% python3 -q
>>> import numpy as np
>>> import numpy.linalg as la
>>> np.set_printoptions(precision=2, suppress=True, linewidth=140, floatmode="fixed")
>>> rng = np.random.default_rng(171440)
>>> idx = rng.integers(0, 2, 6)
>>> data = np.triu((idx[:, None] == idx) & (rng.random((6, 6)) < 0.8), 1).astype(int)
>>> data += data.T
>>> data
array([[0, 1, 1, 1, 1, 0],
       [1, 0, 1, 1, 1, 0],
       [1, 1, 0, 0, 0, 0],
       [1, 1, 0, 0, 1, 0],
       [1, 1, 0, 1, 0, 0],
       [0, 0, 0, 0, 0, 0]])
>>> # equal to its transpose
>>> np.argwhere(np.triu(data))
array([[0, 1],
       [0, 2],
       [0, 3],
       [0, 4],
       [1, 2],
       [1, 3],
       [1, 4],
       [3, 4]])
>>> low = np.diag(data.sum(axis=1)) - data
>>> low @ np.ones(6)
array([0.00, 0.00, 0.00, 0.00, 0.00, 0.00])
>>> left, s, Vt = la.svd(data)
>>> evecs = Vt[:(s > 1e-8).sum()]
>>> vec = data[5] + 3 * data[0] + rng.integers(2) * np.eye(6)[4]
>>> vec
array([0.00, 3.00, 3.00, 3.00, 4.00, 0.00])
>>> la.matrix_rank(np.vstack([data, vec]))
np.int64(5)
>>> m1 = np.loadtxt("w.csv", delimiter=",")
>>> m1
array([[-2.00,  2.00,  0.00,  2.00],
       [ 3.00, -1.00, -4.00, -4.00],
       [-3.00, -4.00,  5.00,  0.00],
       [ 2.00,  5.00,  2.00, -4.00]])
>>> vec = np.array([-2, -7, -7, 6])
>>> rhs = m1 @ vec
>>> rhs
array([  2.00,   5.00,  -1.00, -77.00])
>>> la.solve(m1, 2 * rhs)
array([ -4.00, -14.00, -14.00,  12.00])
>>> la.solve(m1, rhs + m1[:, 1])
array([-2.00, -6.00, -7.00,  6.00])
>>> la.solve(m1.T, m1[1])
array([-0.00,  1.00, -0.00, -0.00])
>>> O, R = la.qr(m1)
>>> O
array([[-0.39,  0.52,  0.49,  0.58],
       [ 0.59, -0.45,  0.17,  0.65],
       [-0.59, -0.37, -0.58,  0.43],
       [ 0.39,  0.63, -0.63,  0.24]])
>>> R
array([[ 5.10,  2.94, -4.51, -4.71],
       [ 0.00,  6.11,  1.19,  0.30],
       [ 0.00,  0.00, -4.82,  2.82],
       [ 0.00,  0.00,  0.00, -2.41]])
>>> O.shape, R.shape
((4, 4), (4, 4))
>>> round(float(abs(R[0, 0])), 2), round(float(la.norm(m1[:, 0])), 2)
(5.1, 5.1)
>>> np.round(O @ R, 2) + 0
array([[-2.00,  2.00,  0.00,  2.00],
       [ 3.00, -1.00, -4.00, -4.00],
       [-3.00, -4.00,  5.00,  0.00],
       [ 2.00,  5.00,  2.00, -4.00]])
>>> W1 = np.array([[1, 0], [0, 0], [1, 1], [2, 0]])
>>> beta = np.array([5, 2])
>>> hid = np.maximum(m1 @ W1 + beta, 0)
>>> (hid > 0).astype(int)
array([[1, 1],
       [0, 0],
       [1, 1],
       [1, 1]])
>>> la.matrix_rank(hid)
np.int64(2)
>>> (hid > 0).mean(axis=0)
array([0.75, 0.75])
>>> C = np.array([[1, 1], [0, 3]])
>>> hid @ C
array([[ 7.00, 13.00],
       [ 0.00,  0.00],
       [ 7.00, 28.00],
       [ 1.00, 13.00]])
>>> W1 @ C
array([[1, 1],
       [0, 0],
       [1, 4],
       [2, 2]])
>>> B = np.array([[0, 0, 1], [2, 0, 0], [3, 1, 2], [2, 1, 3]])
>>> np.einsum("ik,kj->ji", m1, B)
array([[  8.00, -22.00,   7.00,   8.00],
       [  2.00,  -8.00,   5.00,  -2.00],
       [  4.00, -17.00,   7.00,  -6.00]])
>>> np.einsum("ik,kj->ij", m1, B)
array([[  8.00,   2.00,   4.00],
       [-22.00,  -8.00, -17.00],
       [  7.00,   5.00,   7.00],
       [  8.00,  -2.00,  -6.00]])
>>> np.vstack([m1, B.T]).shape
(7, 4)
>>> np.einsum("ij->j", m1)
array([ 0.00,  2.00,  3.00, -6.00])
>>> la.matrix_rank(m1 @ B)
np.int64(3)
>>> np.einsum("ij,ij->i", m1, m1)
array([12.00, 42.00, 50.00, 49.00])
>>> X = np.load("arr.npy")
>>> X
array([[ 1.53, -2.00,  0.50, -1.10,  0.80,  0.50],
       [ 0.09, -1.40, -0.50,  1.20,  0.10,  1.10],
       [ 2.24, -0.80,  1.20, -0.10,  1.10,  0.20],
       [-2.87, -0.20, -0.40, -0.20, -1.30, -0.40],
       [ 1.50, -1.20, -0.90, -0.60,  1.10,  0.50],
       [-1.44,  0.50, -0.10, -2.40, -0.70,  1.30],
       [ 1.55,  0.40,  0.00,  0.20,  0.70,  1.40],
       [-0.67,  0.90, -1.10, -0.60, -0.40, -0.30],
       [-3.40,  0.70,  0.30, -0.50, -1.70,  0.20],
       [ 1.42,  1.10,  1.90, -1.50,  0.70,  0.10],
       [ 0.26, -1.40,  0.00, -0.90,  0.00,  1.40],
       [-2.33, -0.30,  2.20,  0.10, -1.10,  0.80],
       [ 1.82, -1.20, -0.70,  1.40,  0.70,  0.20],
       [ 0.25,  0.30, -0.20,  0.80, -0.20, -2.30],
       [-1.94, -1.20, -0.20, -0.40, -1.20, -0.30],
       [ 0.13,  1.50, -1.10,  0.10,  0.10, -0.80],
       [-2.81,  1.30, -1.30,  0.40, -1.40,  0.90],
       [-0.17,  1.00, -0.80,  1.10, -0.10, -0.60]])
>>> B = X / la.norm(X, axis=1, keepdims=True)
>>> cov = B @ B.T
>>> round(float(np.degrees(np.arccos(np.clip(cov[2, 1], -1, 1)))), 2)
81.61
>>> idx = rng.permutation(6)
>>> idx
array([3, 0, 5, 2, 4, 1])
>>> B = data[idx][:, idx]
>>> np.allclose(B, data)
False
>>> np.diag(B)
array([0, 0, 0, 0, 0, 0])
>>> np.sort(np.abs(la.eigvals(B)))
array([0.00, 0.36, 1.00, 1.00, 1.68, 3.32])
>>> np.trace(B)
np.int64(0)
>>> idx = X[:, 0] > np.median(X[:, 0])
>>> u = X[idx].mean(axis=0) - X[~idx].mean(axis=0)
>>> ((X - X.mean(axis=0)) @ u > 0).astype(int)
array([1, 1, 1, 0, 1, 0, 1, 0, 0, 1, 1, 0, 1, 1, 0, 1, 0, 0])
>>> np.round((((X - X.mean(axis=0)) @ u > 0) == idx).mean(), 2)
np.float64(0.94)
>>> idx.astype(int)
array([1, 0, 1, 0, 1, 0, 1, 0, 0, 1, 1, 0, 1, 1, 0, 1, 0, 0])
>>> np.argsort(-np.abs(u).round(6), kind="stable")
array([0, 4, 1, 2, 5, 3])
>>> vec = np.array([0, 1, -1, -2, 0, 2])
>>> rhs = X @ vec
>>> rhs
array([ 0.70, -1.10, -1.40, -0.20,  1.90,  8.00,  2.80,  2.60,  1.80,  2.40,  3.20, -1.10, -2.90, -5.70, -0.80,  0.80,  3.60, -1.60])
>>> try:
...     la.solve(X, rhs)
... except la.LinAlgError as e:
...     print(e)
... 
Last 2 dimensions of the array must be square
>>> np.round(la.solve(X.T @ X, X.T @ rhs), 2) + 0
array([ 0.00,  1.00, -1.00, -2.00,  0.00,  2.00])
>>> rhs = rhs + 0.02 * rng.normal(size=18)
>>> rhs
array([ 0.71, -1.11, -1.36, -0.20,  1.90,  8.04,  2.78,  2.58,  1.80,  2.38,  3.20, -1.12, -2.92, -5.70, -0.79,  0.82,  3.60, -1.60])
>>> beta, *_ = la.lstsq(X, rhs)
>>> beta.round(2) + 0
array([ 0.00,  1.00, -1.00, -2.01,  0.00,  2.00])
>>> np.round(X.T @ (rhs - X @ beta), 2) + 0
array([0.00, 0.00, 0.00, 0.00, 0.00, 0.00])
>>> [round(float(la.norm(la.solve(X.T @ X + lam * np.eye(6), X.T @ rhs))), 2) for lam in (0, 1, 10, 100)]
[3.17, 2.96, 1.91, 0.46]
>>> beta.round()
array([-0.00,  1.00, -1.00, -2.00,  0.00,  2.00])
>>> O, R = la.qr(X)
>>> np.round(abs(R[0, 0]), 2), round(float(la.norm(X[:, 0])), 2)
(np.float64(7.55), 7.55)
>>> np.abs(np.diag(R))
array([7.55, 4.35, 4.05, 3.84, 0.60, 3.37])
>>> np.allclose(R.T @ R, X.T @ X)
True
>>> np.round(O @ R, 2) + 0
array([[ 1.53, -2.00,  0.50, -1.10,  0.80,  0.50],
       [ 0.09, -1.40, -0.50,  1.20,  0.10,  1.10],
       [ 2.24, -0.80,  1.20, -0.10,  1.10,  0.20],
       [-2.87, -0.20, -0.40, -0.20, -1.30, -0.40],
       [ 1.50, -1.20, -0.90, -0.60,  1.10,  0.50],
       [-1.44,  0.50, -0.10, -2.40, -0.70,  1.30],
       [ 1.55,  0.40,  0.00,  0.20,  0.70,  1.40],
       [-0.67,  0.90, -1.10, -0.60, -0.40, -0.30],
       [-3.40,  0.70,  0.30, -0.50, -1.70,  0.20],
       [ 1.42,  1.10,  1.90, -1.50,  0.70,  0.10],
       [ 0.26, -1.40,  0.00, -0.90,  0.00,  1.40],
       [-2.33, -0.30,  2.20,  0.10, -1.10,  0.80],
       [ 1.82, -1.20, -0.70,  1.40,  0.70,  0.20],
       [ 0.25,  0.30, -0.20,  0.80, -0.20, -2.30],
       [-1.94, -1.20, -0.20, -0.40, -1.20, -0.30],
       [ 0.13,  1.50, -1.10,  0.10,  0.10, -0.80],
       [-2.81,  1.30, -1.30,  0.40, -1.40,  0.90],
       [-0.17,  1.00, -0.80,  1.10, -0.10, -0.60]])
>>> np.round(O.T @ O, 2) + 0
array([[1.00, 0.00, 0.00, 0.00, 0.00, 0.00],
       [0.00, 1.00, 0.00, 0.00, 0.00, 0.00],
       [0.00, 0.00, 1.00, 0.00, 0.00, 0.00],
       [0.00, 0.00, 0.00, 1.00, 0.00, 0.00],
       [0.00, 0.00, 0.00, 0.00, 1.00, 0.00],
       [0.00, 0.00, 0.00, 0.00, 0.00, 1.00]])
>>> feats = np.load("out1.npy")
>>> feats
array([[-12.00,   5.98,   1.96,   3.99,  -5.99, -10.00,  -2.02, -10.02,  -3.99,  -1.98,  -2.04],
       [ -6.96,   8.04,   4.03,   3.98,  -1.99,  -5.99,  -6.00,  -9.00,  -0.04,   0.97,  -4.02],
       [ -4.99,  -1.96,  -1.99,   0.01,  -4.00,  -4.01,   4.00,  -0.98,  -3.99,  -2.98,   2.00],
       [ -9.97,  -4.02,  -4.01,   0.00,  -8.02,  -8.00,   7.97,  -2.01,  -8.00,  -6.00,   4.00],
       [-13.00,  10.97,   5.00,   5.97,  -4.99, -11.03,  -7.01, -14.00,  -2.01,  -0.02,  -4.97],
       [ -1.00,   4.99,   3.04,   1.99,   1.05,  -1.00,  -5.03,  -3.98,   2.01,   2.01,  -2.96],
       [-17.03,   3.95,  -0.02,   3.98, -10.01, -14.01,   2.01, -10.95,  -8.01,  -5.00,  -0.01]])
>>> left, s, Vt = la.svd(feats)
>>> s
array([48.59, 26.01,  0.09,  0.09,  0.06,  0.04,  0.02])
>>> B = left[:, :2] @ np.diag(s[:2]) @ Vt[:2]
>>> np.round(la.norm(feats - B) / la.norm(feats), 2)
np.float64(0.0)
>>> round(float(la.norm(feats - B, 2)), 2), np.round(s[2], 2)
(0.09, np.float64(0.09))
>>> la.matrix_rank(feats, rtol=0.05)
np.int64(2)
>>> la.matrix_rank(B)
np.int64(2)
>>> la.cond(feats) > 100
np.True_
>>> round(float(la.norm(feats, 2) / la.norm(feats)), 2)
0.88
>>> [round(float(x), 2) for x in la.svd(feats, compute_uv=False)[:3]]
[48.59, 26.01, 0.09]
>>> np.argsort(-la.norm(feats, axis=0).round(6), kind="stable")[:3]
array([0, 5, 7])
>>> W1 = np.array([[2, -7, -7, -4, 5, 0],
...     [-8, -2, -5, -4, -7, -8],
...     [8, -8, 5, 8, 0, -3],
...     [4, 1, -7, -7, 7, 3],
...     [4, 5, 8, 5, -5, 6],
...     [-8, -2, 1, 4, -6, 8],
...     [0, -5, 8, -1, 2, 2],
...     [5, -7, 1, -7, 2, -6],
...     [-8, -5, 1, 0, -5, -2],
...     [-5, -3, 6, 3, 2, -2],
...     [-8, -8, 8, -7, 2, 9]])
>>> beta = np.array([2, 1, 2, -1, -1, 2])
>>> hid = np.maximum(feats @ W1 + beta, 0)
>>> (hid > 0).mean(axis=0)
array([0.71, 1.00, 0.29, 0.57, 0.57, 0.29])
>>> C = np.array([[2, 3], [2, -2], [-3, -3], [1, 0], [2, -2], [1, 1]])
>>> (hid @ C).round(6).argmax(axis=1)
array([0, 0, 0, 0, 0, 0, 0])
>>> W1 @ C
array([[ 17,  31],
       [-31,   1],
       [-10,  22],
       [ 41,  20],
       [ -5,  -6],
       [-23,  -3],
       [-29, -16],
       [-16,  16],
       [-41,  -9],
       [-29, -33],
       [-50, -27]])
>>> B = feats / np.sqrt((feats ** 2).mean(axis=1, keepdims=True))
>>> B[4].round(2) + 0
array([-1.55,  1.31,  0.60,  0.71, -0.60, -1.32, -0.84, -1.67, -0.24,  0.00, -0.59])
>>> la.matrix_rank(B) == la.matrix_rank(feats)
np.True_
>>> la.norm(B, axis=1)
array([3.32, 3.32, 3.32, 3.32, 3.32, 3.32, 3.32])
>>> E = np.load("run1.npy")
>>> E
array([[ 0,  1, -1, -3,  0],
       [ 0,  0,  3,  1,  2],
       [ 0,  0,  0, -3, -3],
       [ 0,  0,  0,  0,  3],
       [ 0,  0,  0,  0,  0]])
>>> # triangular, det is the product of the diagonal
>>> np.diff(E, axis=0)
array([[ 0, -1,  4,  4,  2],
       [ 0,  0, -3, -4, -5],
       [ 0,  0,  0,  3,  6],
       [ 0,  0,  0,  0, -3]])
>>> la.rank(E)
Traceback (most recent call last):
  File "<python-input-111>", line 1, in <module>
    la.rank(E)
    ^^^^^^^
AttributeError: module 'numpy.linalg' has no attribute 'rank'
>>> E.sum(axis=1)
array([-3,  6, -6,  3,  0])
>>> E - E[0]
array([[ 0,  0,  0,  0,  0],
       [ 0, -1,  4,  4,  2],
       [ 0, -1,  1,  0, -3],
       [ 0, -1,  1,  3,  3],
       [ 0, -1,  1,  3,  0]])
>>> la.cond(E) > 100
np.True_
>>> blk = np.stack([E, -2 * E, E[::-1]])
>>> np.einsum("bij,cij->bc", blk, blk)
array([[  52, -104,   30],
       [-104,  208,  -60],
       [  30,  -60,   52]])
>>> la.matrix_rank(blk.reshape(3, -1))
np.int64(2)
>>> la.matrix_rank(blk)
array([4, 4, 4])
>>> mat = np.loadtxt("sample0.csv", delimiter=",")
>>> mat.round(2) + 0
array([[ 0.31,  0.17, -0.10, -0.19, -0.31, -0.06, -0.07, -0.07,  0.09,  0.00,  0.08, -0.13],
       [ 0.17,  0.35,  0.04, -0.22,  0.00, -0.22, -0.22,  0.01,  0.12, -0.03, -0.19,  0.03],
       [-0.10,  0.04,  0.42,  0.03,  0.13, -0.24,  0.01, -0.33, -0.07, -0.06,  0.08,  0.17],
       [-0.19, -0.22,  0.03,  0.42, -0.01, -0.05,  0.28,  0.00,  0.00, -0.21, -0.15, -0.11],
       [-0.31,  0.00,  0.13, -0.01,  0.62,  0.12, -0.15,  0.06,  0.20,  0.00, -0.04,  0.20],
       [-0.06, -0.22, -0.24, -0.05,  0.12,  0.42,  0.00,  0.14,  0.11,  0.12,  0.26, -0.05],
       [-0.07, -0.22,  0.01,  0.28, -0.15,  0.00,  0.25, -0.07, -0.07, -0.10,  0.03, -0.11],
       [-0.07,  0.01, -0.33,  0.00,  0.06,  0.14, -0.07,  0.44, -0.08,  0.10, -0.29, -0.02],
       [ 0.09,  0.12, -0.07,  0.00,  0.20,  0.11, -0.07, -0.08,  0.69, -0.27,  0.06, -0.22],
       [ 0.00, -0.03, -0.06, -0.21,  0.00,  0.12, -0.10,  0.10, -0.27,  0.27,  0.12,  0.15],
       [ 0.08, -0.19,  0.08, -0.15, -0.04,  0.26,  0.03, -0.29,  0.06,  0.12,  0.58,  0.01],
       [-0.13,  0.03,  0.17, -0.11,  0.20, -0.05, -0.11, -0.02, -0.22,  0.15,  0.01,  0.23]])
>>> np.unique(mat.round(6), axis=0).shape
(12, 12)
>>> np.allclose(mat[:-1].T @ la.lstsq(mat[:-1].T, mat[-1])[0], mat[-1])
True
>>> np.round(np.trace(la.pinv(mat) @ mat), 2)
np.float64(5.0)
>>> round(float(la.norm(mat) ** 2 / la.norm(mat, 2) ** 2), 2)
5.0
>>> np.round(la.norm(mat[0] - mat[2]), 2)
np.float64(0.96)
>>> round(float(la.norm(mat, 2)), 2)
1.0
>>> round(float(la.norm(mat[0], 1)), 2), round(la.norm(mat[0], np.inf), 2)
(1.57, np.float64(0.31))
>>> la.norm(mat, axis=0)
array([0.56, 0.59, 0.65, 0.65, 0.78, 0.65, 0.50, 0.66, 0.83, 0.52, 0.76, 0.48])
>>> w, evecs = la.eigh(mat)
>>> np.round(evecs.T @ evecs, 2) + 0
array([[1.00, 0.00, 0.00, 0.00, 0.00, 0.00, 0.00, 0.00, 0.00, 0.00, 0.00, 0.00],
       [0.00, 1.00, 0.00, 0.00, 0.00, 0.00, 0.00, 0.00, 0.00, 0.00, 0.00, 0.00],
       [0.00, 0.00, 1.00, 0.00, 0.00, 0.00, 0.00, 0.00, 0.00, 0.00, 0.00, 0.00],
       [0.00, 0.00, 0.00, 1.00, 0.00, 0.00, 0.00, 0.00, 0.00, 0.00, 0.00, 0.00],
       [0.00, 0.00, 0.00, 0.00, 1.00, 0.00, 0.00, 0.00, 0.00, 0.00, 0.00, 0.00],
       [0.00, 0.00, 0.00, 0.00, 0.00, 1.00, 0.00, 0.00, 0.00, 0.00, 0.00, 0.00],
       [0.00, 0.00, 0.00, 0.00, 0.00, 0.00, 1.00, 0.00, 0.00, 0.00, 0.00, 0.00],
       [0.00, 0.00, 0.00, 0.00, 0.00, 0.00, 0.00, 1.00, 0.00, 0.00, 0.00, 0.00],
       [0.00, 0.00, 0.00, 0.00, 0.00, 0.00, 0.00, 0.00, 1.00, 0.00, 0.00, 0.00],
       [0.00, 0.00, 0.00, 0.00, 0.00, 0.00, 0.00, 0.00, 0.00, 1.00, 0.00, 0.00],
       [0.00, 0.00, 0.00, 0.00, 0.00, 0.00, 0.00, 0.00, 0.00, 0.00, 1.00, 0.00],
       [0.00, 0.00, 0.00, 0.00, 0.00, 0.00, 0.00, 0.00, 0.00, 0.00, 0.00, 1.00]])
>>> np.round(la.svd(mat, compute_uv=False), 2) + 0
array([1.00, 1.00, 1.00, 1.00, 1.00, 0.00, 0.00, 0.00, 0.00, 0.00, 0.00, 0.00])
>>> np.round(evecs.T @ mat @ evecs, 2) + 0
array([[0.00, 0.00, 0.00, 0.00, 0.00, 0.00, 0.00, 0.00, 0.00, 0.00, 0.00, 0.00],
       [0.00, 0.00, 0.00, 0.00, 0.00, 0.00, 0.00, 0.00, 0.00, 0.00, 0.00, 0.00],
       [0.00, 0.00, 0.00, 0.00, 0.00, 0.00, 0.00, 0.00, 0.00, 0.00, 0.00, 0.00],
       [0.00, 0.00, 0.00, 0.00, 0.00, 0.00, 0.00, 0.00, 0.00, 0.00, 0.00, 0.00],
       [0.00, 0.00, 0.00, 0.00, 0.00, 0.00, 0.00, 0.00, 0.00, 0.00, 0.00, 0.00],
       [0.00, 0.00, 0.00, 0.00, 0.00, 0.00, 0.00, 0.00, 0.00, 0.00, 0.00, 0.00],
       [0.00, 0.00, 0.00, 0.00, 0.00, 0.00, 0.00, 0.00, 0.00, 0.00, 0.00, 0.00],
       [0.00, 0.00, 0.00, 0.00, 0.00, 0.00, 0.00, 1.00, 0.00, 0.00, 0.00, 0.00],
       [0.00, 0.00, 0.00, 0.00, 0.00, 0.00, 0.00, 0.00, 1.00, 0.00, 0.00, 0.00],
       [0.00, 0.00, 0.00, 0.00, 0.00, 0.00, 0.00, 0.00, 0.00, 1.00, 0.00, 0.00],
       [0.00, 0.00, 0.00, 0.00, 0.00, 0.00, 0.00, 0.00, 0.00, 0.00, 1.00, 0.00],
       [0.00, 0.00, 0.00, 0.00, 0.00, 0.00, 0.00, 0.00, 0.00, 0.00, 0.00, 1.00]])
>>> np.unique(w.round(6) + 0, return_counts=True)[1]
array([7, 5])
>>> la.eigvalsh(mat + -3 * np.eye(12))
array([-3.00, -3.00, -3.00, -3.00, -3.00, -3.00, -3.00, -2.00, -2.00, -2.00, -2.00, -2.00])
>>> w.round(2) + 0
array([0.00, 0.00, 0.00, 0.00, 0.00, 0.00, 0.00, 1.00, 1.00, 1.00, 1.00, 1.00])
>>> (w > 1e-8).sum(), (w < -1e-8).sum()
(np.int64(5), np.int64(0))
